$ python3 -q
>>> import numpy as np
>>> import numpy.linalg as la
>>> np.set_printoptions(precision=2, suppress=True, linewidth=140)
>>> rd = lambda a: np.round(a, 2) + 0
>>> W0 = np.load("layer16.npy")
>>> W0
array([[ 0,  1,  1,  0, -1],
       [ 0,  0,  0,  1, -2],
       [ 0,  0,  0,  2,  0],
       [ 0,  0,  0,  0,  2],
       [ 0,  0,  0,  0,  0]])
>>> # looks like rank 3
>>> rd(la.norm(W0, 2) / la.norm(W0))
np.float64(0.79)
>>> np.argsort(-la.norm(W0, axis=0).round(6), kind="stable")[:3]
array([4, 3, 1])
>>> print(la.cond(W0) > 100)
True
>>> np.abs(np.diag(la.qr(W0)[1])) > 1e-9
array([False, False, False, False, False])
>>> W1 = np.array([[0, 2, -2, 2, 0],
...     [0, 1, -2, 2, -2],
...     [0, -3, 3, 3, 2],
...     [-1, -3, 3, -3, 2],
...     [3, 2, 3, 2, -1]])
>>> coef = np.array([4, 3, -7, 4, 9])
>>> H = np.maximum(W0 @ W1 + coef, 0)
>>> print((H > 0).astype(int))
[[1 0 0 1 1]
 [0 0 0 0 1]
 [1 0 0 0 1]
 [1 1 0 1 1]
 [1 1 0 1 1]]
>>> H
array([[ 1,  0,  0,  7, 10],
       [ 0,  0,  0,  0, 13],
       [ 2,  0,  0,  0, 13],
       [10,  7,  0,  8,  7],
       [ 4,  3,  0,  4,  9]])
>>> (H > 0).mean(axis=0)
array([0.8, 0.4, 0. , 0.6, 1. ])
>>> basis = np.array([[3, 1], [0, 0], [0, 2], [1, 0], [2, 3]])
>>> W1 @ basis
array([[  2,  -4],
       [ -2, -10],
       [  7,  12],
       [ -2,  11],
       [  9,   6]])
>>> H @ basis
array([[30, 31],
       [26, 39],
       [32, 41],
       [52, 31],
       [34, 31]])
>>> X = np.loadtxt("m.csv", delimiter=",")
>>> print(X)
[[ 2.  0. 20.  2.]
 [ 6. 16.  0.  0.]
 [ 0.  0. 16.  0.]
 [ 7. 19.  0.  0.]
 [ 1.  0. 16.  0.]
 [ 8. 28.  0.  0.]
 [ 1.  1.  8.  7.]
 [ 0.  0.  4.  0.]
 [ 3.  0.  0.  0.]
 [12. 34.  0.  2.]
 [ 4.  4.  0.  0.]
 [ 4. 14.  4. 12.]
 [ 0.  2.  0.  0.]
 [ 0.  0. 10.  0.]
 [ 4. 12.  0.  1.]
 [ 4.  0.  4.  0.]
 [11. 21.  4.  0.]
 [ 3.  0.  8.  0.]
 [ 6. 10.  8.  3.]
 [ 5. 15.  0.  0.]
 [ 7. 17.  0.  0.]
 [ 0.  0.  2.  5.]]
>>> C2 = np.cov(X, rowvar=False)
>>> print(rd(np.polyfit(X[:, 0], X[:, 2], 1)))
[-0.78  7.87]
>>> print(np.argwhere(np.triu(np.abs(np.corrcoef(X.T)) > 0.8, 1)))
[[0 1]]
>>> rd(np.corrcoef(X.T))
array([[ 1.  ,  0.9 , -0.45, -0.1 ],
       [ 0.9 ,  1.  , -0.51,  0.01],
       [-0.45, -0.51,  1.  ,  0.07],
       [-0.1 ,  0.01,  0.07,  1.  ]])
>>> print(rd(X.std(axis=0)))
[ 3.44 10.18  5.96  2.93]
>>> np.argsort(-X.std(axis=0).round(6), kind="stable")
array([1, 2, 0, 3])
>>> C2.shape
(4, 4)
